% ipython --no-banner

In [1]: import numpy as np

In [2]: from numpy import linalg as LA

In [3]: np.set_printoptions(precision=3, suppress=True, linewidth=200)

In [4]: def rnd(a):
   ...:     return np.round(a, 3) + 0
   ...: 

In [5]: mat = np.array([[-1.0, 0.5], [-1.8, 1.8], [-0.7, 0.3]])

In [6]: print(mat)
[[-1.   0.5]
 [-1.8  1.8]
 [-0.7  0.3]]

In [7]: W1 = np.array([[0, 3, 0, 3], [-1, 0, 5, -1]])

In [8]: b = np.array([7, 7, 1, 3])

In [9]: act = np.maximum(mat @ W1 + b, 0)

In [10]: print((act > 0).astype(int))
[[1 1 1 0]
 [1 1 1 0]
 [1 1 1 1]]

In [11]: Z = np.array([[6, 3], [2, 8], [5, 5], [1, 0]])

In [12]: print(W1 @ Z)
[[ 9 24]
 [18 22]]

In [13]: A2 = np.c_[mat[:, :1] @ np.array([[0]]), np.array([1, 0, 0])]

In [14]: print(A2)
[[0. 1.]
 [0. 0.]
 [0. 0.]]

In [15]: print(rnd(LA.norm(A2 - mat @ LA.lstsq(mat, A2)[0], axis=0)))
[0.    0.624]

In [16]: print(mat.reshape(-1, 2))
[[-1.   0.5]
 [-1.8  1.8]
 [-0.7  0.3]]

In [17]: print(mat.reshape(2, -1))
[[-1.   0.5 -1.8]
 [ 1.8 -0.7  0.3]]

In [18]: print(mat.ravel(order="F"))
[-1.  -1.8 -0.7  0.5  1.8  0.3]

In [19]: t3 = mat.reshape(3, 2, -1)

In [20]: print(np.einsum("ihd,jhd->hij", t3, t3).shape)
(2, 3, 3)

In [21]: print(t3.shape)
(3, 2, 1)

In [22]: print(t3[:, 0])
[[-1. ]
 [-1.8]
 [-0.7]]

In [23]: print(t3.transpose(1, 0, 2))
[[[-1. ]
  [-1.8]
  [-0.7]]

 [[ 0.5]
  [ 1.8]
  [ 0.3]]]

In [24]: print(rnd(t3.sum(axis=1)))
[[-0.5]
 [ 0. ]
 [-0.4]]

In [25]: print(np.swapaxes(t3, 1, 2)[0])
[[-1.   0.5]]

In [26]: x = np.array([-6, 1])

In [27]: target = mat @ x

In [28]: print(rnd(target))
[ 6.5 12.6  4.5]

In [29]: print(rnd(LA.solve(mat.T @ mat, mat.T @ target)))
[-6.  1.]

In [30]: print(rnd(LA.lstsq(mat, target)[0]))
[-6.  1.]

In [31]: print(rnd(LA.pinv(mat) @ mat))
[[1. 0.]
 [0. 1.]]

In [32]: rng = np.random.default_rng(394)

In [33]: target = target + 0.1 * rng.normal(size=3)

In [34]: print(rnd(target))
[ 6.437 12.687  4.493]

In [35]: b, *_ = LA.lstsq(mat, target)

In [36]: print([round(float(LA.norm(LA.solve(mat.T @ mat + lam * np.eye(2), mat.T @ target))), 2) for lam in (0, 1, 10, 100)])
[5.99, 4.66, 2.34, 0.39]

In [37]: print(rnd(mat.T @ (target - mat @ b)))
[0. 0.]

In [38]: print(rnd(LA.norm(target - mat @ b)))
0.037

In [39]: print(b.round())
[-6.  1.]

In [40]: proj = mat @ LA.solve(mat.T @ mat, mat.T)

In [41]: print(rnd(proj @ mat[:, 0]))
[-1.  -1.8 -0.7]

In [42]: X = np.array([[3.0, 0.0, 2.0, 0.0],
    ...:     [0.0, 3.0, 0.0, 2.0],
    ...:     [2.0, 0.0, 3.0, 0.0],
    ...:     [0.0, 2.0, 0.0, 3.0]])

In [43]: Lm = LA.cholesky(X)

In [44]: print(LA.eigvalsh(X).min() > 0)
True

In [45]: print(rnd(X / np.sqrt(np.outer(np.diag(X), np.diag(X)))))
[[1.    0.    0.667 0.   ]
 [0.    1.    0.    0.667]
 [0.667 0.    1.    0.   ]
 [0.    0.667 0.    1.   ]]

In [46]: print(rnd(np.prod(np.diag(Lm)) ** 2), rnd(LA.det(X)))
25.0 25.0

In [47]: print(rnd(Lm @ Lm.T))
[[3. 0. 2. 0.]
 [0. 3. 0. 2.]
 [2. 0. 3. 0.]
 [0. 2. 0. 3.]]

In [48]: evals, V = LA.eigh(X)

In [49]: x = np.array([0, 2, 3, 1])

In [50]: print(rnd(x @ X @ x / (x @ x)), rnd(evals[0]), evals[-1])
3.571 1.0 5.0

In [51]: print(x @ X @ x)
50.0

In [52]: print(rnd(LA.eigvalsh(X[1:, 1:])))
[1. 3. 5.]

In [53]: O, V = LA.qr(X[:, :3])[0], LA.qr(X[:, 3:])[0]

In [54]: sigma = LA.svd(O.T @ V, compute_uv=False)

In [55]: print((sigma > 0.9).sum())
1

In [56]: A2 = LA.inv(X)

In [57]: print(rnd(LA.det(X) * A2))
[[ 15.   0. -10.   0.]
 [  0.  15.   0. -10.]
 [-10.   0.  15.   0.]
 [  0. -10.   0.  15.]]

In [58]: print(rnd(LA.inv(A2)))
[[3. 0. 2. 0.]
 [0. 3. 0. 2.]
 [2. 0. 3. 0.]
 [0. 2. 0. 3.]]

In [59]: print(np.allclose(A2, X.T))
False

In [60]: print((X @ X)[0])
[13.  0. 12.  0.]

In [61]: print(np.sort(np.abs(np.fft.fft(X[0]))), rnd(np.sort(LA.svd(X, compute_uv=False))))
[1. 1. 5. 5.] [1. 1. 5. 5.]

In [62]: A2 = np.array([[2, 4, 9], [7, 4, -9], [3, -8, -7]])

In [63]: data = np.tril(A2)

In [64]: print(data)
[[ 2  0  0]
 [ 7  4  0]
 [ 3 -8 -7]]

In [65]: # triangular

In [66]: print(round(np.log10(LA.cond(data))))
1

In [67]: print([round(float(x), 3) for x in LA.svd(data, compute_uv=False)[:3]])
[11.142, 8.153, 0.616]

In [68]: A2 = LA.inv(data)

In [69]: print(rnd(LA.inv(A2)))
[[ 2.  0.  0.]
 [ 7.  4.  0.]
 [ 3. -8. -7.]]

In [70]: print(np.allclose(A2, data.T))
False

In [71]: print(rnd(A2))
[[ 0.5    0.     0.   ]
 [-0.875  0.25   0.   ]
 [ 1.214 -0.286 -0.143]]

In [72]: print(rnd(LA.cond(data)))
18.075

In [73]: print(rnd(LA.det(data) * A2))
[[-28.   0.   0.]
 [ 49. -14.   0.]
 [-68.  16.   8.]]

In [74]: print(rnd(data @ A2))
[[1. 0. 0.]
 [0. 1. 0.]
 [0. 0. 1.]]

In [75]: print(LA.matrix_power(data - np.diag(np.diag(data)), 3))
[[0 0 0]
 [0 0 0]
 [0 0 0]]

In [76]: print(LA.matrix_rank(data - data[0, 0] * np.eye(3)))
2

In [77]: print(data @ data)
[[  4   0   0]
 [ 42  16   0]
 [-71  24  49]]

In [78]: print([int(LA.matrix_rank(LA.matrix_power(data, p))) for p in range(1, 4)])
[3, 3, 3]

In [79]: W0 = np.load("dump.npy")

In [80]: print(W0)
[[14 10 11 14]
 [10  8  8  8]
 [11  8 14 12]
 [14  8 12 19]]

In [81]: # equal to its transpose

In [82]: print(np.argsort(-LA.norm(W0, axis=0).round(6), kind="stable")[:3])
[3 0 2]

In [83]: print(LA.cond(W0) > 100)
True

In [84]: print(rnd(LA.norm(W0, 2) / LA.norm(W0)))
0.991

In [85]: print([round(float(x), 3) for x in LA.svd(W0, compute_uv=False)[:3]])
[46.45, 4.93, 3.62]

In [86]: O, V = LA.qr(data[:, :1])[0], LA.qr(data[:, 1:])[0]

In [87]: sigma = LA.svd(O.T @ V, compute_uv=False)

In [88]: print(rnd(np.degrees(np.arccos(sigma.clip(0, 1)))))
[14.714]

In [89]: print(rnd(LA.norm(O @ O.T - V @ V.T, 2)))
1.0

In [90]: print((sigma > 0.9).sum())
1

In [91]: U, sigma, Vt = LA.svd(W0)

In [92]: print(np.argmax(sigma[:-1] / (sigma[1:] + 1e-6)) + 1)
3

In [93]: print(rnd(sigma))
[46.45  4.93  3.62  0.  ]

In [94]: A2 = U[:, :3] @ np.diag(sigma[:3]) @ Vt[:3]

In [95]: print(LA.matrix_rank(W0, rtol=0.05))
3

In [96]: print(LA.matrix_rank(A2))
3

In [97]: print(rnd(LA.norm(W0 - A2, 2)), rnd(sigma[3]))
0.0 0.0

In [98]: print(rnd(np.abs(W0 - A2).max()))
0.0

In [99]: K = np.load("out16.npy")

In [100]: print(K)
[[1.    0.5   0.25  0.125 0.062]
 [0.5   1.    0.5   0.25  0.125]
 [0.25  0.5   1.    0.5   0.25 ]
 [0.125 0.25  0.5   1.    0.5  ]
 [0.062 0.125 0.25  0.5   1.   ]]

In [101]: print(rnd(np.abs(LA.eigvals(K)).max()))
2.262

In [102]: print((K + K.T) / 2)
[[1.    0.5   0.25  0.125 0.062]
 [0.5   1.    0.5   0.25  0.125]
 [0.25  0.5   1.    0.5   0.25 ]
 [0.125 0.25  0.5   1.    0.5  ]
 [0.062 0.125 0.25  0.5   1.   ]]

In [103]: print(rnd(K @ K))
[[1.332 1.164 0.828 0.531 0.312]
 [1.164 1.578 1.281 0.875 0.531]
 [0.828 1.281 1.625 1.281 0.828]
 [0.531 0.875 1.281 1.578 1.164]
 [0.312 0.531 0.828 1.164 1.332]]

In [104]: evals, V = LA.eigh(K)

In [105]: x = np.array([1, 2, 2, 1, 0])

In [106]: print(x @ K @ x)
20.25

In [107]: print(rnd(V * np.maximum(evals, 0) @ V.T))
[[1.    0.5   0.25  0.125 0.062]
 [0.5   1.    0.5   0.25  0.125]
 [0.25  0.5   1.    0.5   0.25 ]
 [0.125 0.25  0.5   1.    0.5  ]
 [0.062 0.125 0.25  0.5   1.   ]]

In [108]: print(rnd(LA.eigvalsh(K[1:, 1:])))
[0.375 0.539 1.    2.086]

In [109]: print(np.abs(K).sum(axis=1).max(), rnd(np.abs(evals).max()))
2.5 2.262

In [110]: print(rnd(V * np.abs(evals) @ V.T))
[[1.    0.5   0.25  0.125 0.062]
 [0.5   1.    0.5   0.25  0.125]
 [0.25  0.5   1.    0.5   0.25 ]
 [0.125 0.25  0.5   1.    0.5  ]
 [0.062 0.125 0.25  0.5   1.   ]]

In [111]: Lm = LA.cholesky(K)

In [112]: print(LA.eigvalsh(K).min() > 0)
True

In [113]: print(rnd(Lm @ Lm.T))
[[1.    0.5   0.25  0.125 0.062]
 [0.5   1.    0.5   0.25  0.125]
 [0.25  0.5   1.    0.5   0.25 ]
 [0.125 0.25  0.5   1.    0.5  ]
 [0.062 0.125 0.25  0.5   1.   ]]

In [114]: print(K / np.sqrt(np.outer(np.diag(K), np.diag(K))))
[[1.    0.5   0.25  0.125 0.062]
 [0.5   1.    0.5   0.25  0.125]
 [0.25  0.5   1.    0.5   0.25 ]
 [0.125 0.25  0.5   1.    0.5  ]
 [0.062 0.125 0.25  0.5   1.   ]]

In [115]: W1 = np.array([[-1, 2, 1, 2, 0], [-1, 1, 1, 2, 1], [1, -1, -2, 1, 1]])

In [116]: b = np.array([3, 3, 2, 3, 0])

In [117]: act = np.maximum(data @ W1 + b, 0)

In [118]: print((act > 0).astype(int))
[[1 1 1 1 0]
 [0 1 1 1 1]
 [1 1 1 0 0]]

In [119]: Z = np.array([[-1, -2, 2], [0, 1, -2], [-2, 0, 2], [-2, 1, 2], [-2, 2, 2]])

In [120]: print((act @ Z).round(6).argmax(axis=1))
[1 1 2]

In [121]: arr = np.loadtxt("data.csv", delimiter=",")

In [122]: print(rnd(arr))
[[ 0.538 -0.594 -0.066 -0.594]
 [-0.594  0.236 -0.085 -0.764]
 [-0.066 -0.085  0.991 -0.085]
 [-0.594 -0.764 -0.085  0.236]]

In [123]: evals, V = LA.eigh(arr)

In [124]: x = np.array([2, 2, -1, 4])

In [125]: print(rnd(V * np.abs(evals) @ V.T))
[[1. 0. 0. 0.]
 [0. 1. 0. 0.]
 [0. 0. 1. 0.]
 [0. 0. 0. 1.]]

In [126]: print(rnd(x @ arr @ x))
-17.349

In [127]: print(rnd(np.abs(arr).sum(axis=1).max()), np.abs(evals).max())
1.792 1.0

In [128]: print(rnd(x @ arr @ x / (x @ x)), evals[0], evals[-1])
-0.694 -1.0 1.0

In [129]: print(rnd(LA.pinv(arr)))
[[ 0.538 -0.594 -0.066 -0.594]
 [-0.594  0.236 -0.085 -0.764]
 [-0.066 -0.085  0.991 -0.085]
 [-0.594 -0.764 -0.085  0.236]]

In [130]: print(rnd(arr.T @ arr))
[[1. 0. 0. 0.]
 [0. 1. 0. 0.]
 [0. 0. 1. 0.]
 [0. 0. 0. 1.]]

In [131]: print(rnd(arr @ arr.T))
[[1. 0. 0. 0.]
 [0. 1. 0. 0.]
 [0. 0. 1. 0.]
 [0. 0. 0. 1.]]

In [132]: print(rnd(arr[:, 3] @ arr[:, 1]))
0.0

In [133]: F = np.load("run18.npy")

In [134]: print(F)
[[ 27  -7   2]
 [ 21  -1  -2]
 [-12  -3   4]
 [ 21   4  -6]]

In [135]: # column 0 dominates

In [136]: cov = F.T @ F

In [137]: print(LA.matrix_rank(cov))
2

In [138]: print(cov)
[[1755  -90 -162]
 [ -90   75  -48]
 [-162  -48   60]]

In [139]: print(np.unique(F.round(6), axis=0).shape)
(4, 3)

In [140]: print(LA.lstsq(F[:-1].T, F[-1])[2])
2

In [141]: print(rnd(F @ LA.pinv(F) @ F))
[[ 27.  -7.   2.]
 [ 21.  -1.  -2.]
 [-12.  -3.   4.]
 [ 21.   4.  -6.]]

In [142]: print(np.abs(np.diag(LA.qr(F)[1])) > 1e-9)
[ True  True False]

In [143]: print(LA.matrix_rank(F))
2

In [144]: print(rnd(LA.svd(F, compute_uv=False)))
[42.126 10.742  0.   ]

In [145]: U, sigma, Vt = LA.svd(F)

In [146]: V = Vt[:(sigma > 1e-8).sum()]

In [147]: x = F[2] + 5 * F[3] + rng.integers(2) * np.eye(3)[0]

In [148]: print(x)
[ 93.  17. -26.]

In [149]: print(rnd(V.T @ V))
[[ 0.989 -0.064 -0.08 ]
 [-0.064  0.614 -0.483]
 [-0.08  -0.483  0.397]]

In [150]: print(rnd(LA.norm(F, 2) / LA.norm(F)))
0.969

In [151]: print(np.argsort(-LA.norm(F, axis=0).round(6), kind="stable")[:3])
[0 1 2]

In [152]: J = np.load("sample16.npy")

In [153]: print(J)
[[ 5 -3 -3]
 [-3 12  6]
 [-3  6 11]]

In [154]: # symmetric

In [155]: Lm = LA.cholesky(J)

In [156]: print(rnd(Lm @ Lm.T))
[[ 5. -3. -3.]
 [-3. 12.  6.]
 [-3.  6. 11.]]

In [157]: print(rnd(np.prod(np.diag(Lm)) ** 2), rnd(LA.det(J)))
381.0 381.0

In [158]: print(rnd(np.diag(Lm) ** 2))
[ 5.    10.2    7.471]

In [159]: print(rnd(LA.det(2 * J)), rnd(LA.det(J)))
3048.0 381.0

In [160]: print(rnd(LA.eigvals(J)))
[18.821  3.684  5.495]

In [161]: print(rnd(np.poly(J)))
[   1.  -28.  193. -381.]

In [162]: print(rnd(LA.eigvals(J).sum().real))
28.0

In [163]: proj = np.triu(np.array([[0, 2, 1], [-2, 0, 2], [3, 2, -2]]), 1) + np.eye(3)

In [164]: A2 = proj @ J @ LA.inv(proj)

In [165]: print(rnd(np.poly(A2)))
[   1.  -28.  193. -381.]

In [166]: print(proj @ J - J @ proj)
[[-9. 20. 24.]
 [-6. 18.  1.]
 [ 0.  6. -9.]]

In [167]: print(rnd(LA.det(A2)))
381.0

In [168]: print(LA.matrix_rank(A2))
3

In [169]: print(A2)
[[ -4.  35. -46.]
 [ -9.  42. -47.]
 [ -3.  12. -10.]]

In [170]: f, v = J[0], J[2]

In [171]: print(f @ f)
43

In [172]: print(f @ v)
-66

In [173]: pr = (f @ v) / (f @ f) * f

In [174]: print(LA.matrix_rank(np.outer(f, v)))
1

In [175]: print(rnd(LA.norm(f + v) ** 2 + LA.norm(f - v) ** 2))
418.0

In [176]: print(rnd(v - pr))
[4.674 1.395 6.395]
